% python3 -q
>>> import numpy as np
>>> from numpy import linalg as LA
>>> np.set_printoptions(precision=1, suppress=True, linewidth=140)
>>> m1 = np.array([[0, 0, 0], [0, 2, 0], [0, 0, 0]])
>>> (LA.matrix_power((m1 != 0) + (m1.T != 0) + np.eye(3), 3) > 0).astype(int)
array([[1, 0, 0],
       [0, 1, 0],
       [0, 0, 1]])
>>> np.round(LA.det(m1), 1)
np.float64(0.0)
>>> m1 @ m1
array([[0, 0, 0],
       [0, 4, 0],
       [0, 0, 0]])
>>> rng = np.random.default_rng(39)
>>> mat = rng.normal(size=(17, 3))
>>> mat = 5 * mat / LA.norm(mat, axis=1, keepdims=True)
>>> mat
array([[ 0.4,  4.2,  2.6],
       [-2.9, -3.9,  1.2],
       [ 1.1,  4.7, -1.5],
       [ 4.1,  1.7, -2.2],
       [-2.3, -2.7,  3.5],
       [-1.1,  4.6,  1.6],
       [-1.8,  1.4, -4.4],
       [-4. ,  0.3,  3. ],
       [-2.2, -4.5, -0.6],
       [ 1.7, -4.5, -1.5],
       [ 2.3,  3.1,  3.1],
       [-3.5, -1.6,  3.2],
       [ 1.3,  4.8,  0.1],
       [ 4.1, -1.7, -2.3],
       [-0.6,  2.8, -4.1],
       [-2.2, -4.5, -0.5],
       [ 3.6,  2.5,  2.4]])
>>> hat = mat @ LA.solve(mat.T @ mat, mat.T)
>>> LA.matrix_rank(np.eye(17) - hat)
np.int64(14)
>>> hat @ mat[:, 0]
array([ 0.4, -2.9,  1.1,  4.1, -2.3, -1.1, -1.8, -4. , -2.2,  1.7,  2.3, -3.5,  1.3,  4.1, -0.6, -2.2,  3.6])
>>> Z = mat[[1, 12]].astype(float)
>>> for _ in range(4):
...     lab = LA.norm(mat[:, None] - Z, axis=-1).argmin(axis=1)
...     Z = np.array([mat[lab == j].mean(axis=0) for j in range(2)])
... 
>>> lab
array([1, 0, 1, 1, 0, 1, 1, 0, 0, 0, 1, 0, 1, 1, 1, 0, 1])
>>> Z
array([[-2.2, -3. ,  1.2],
       [ 1.3,  2.8, -0.5]])
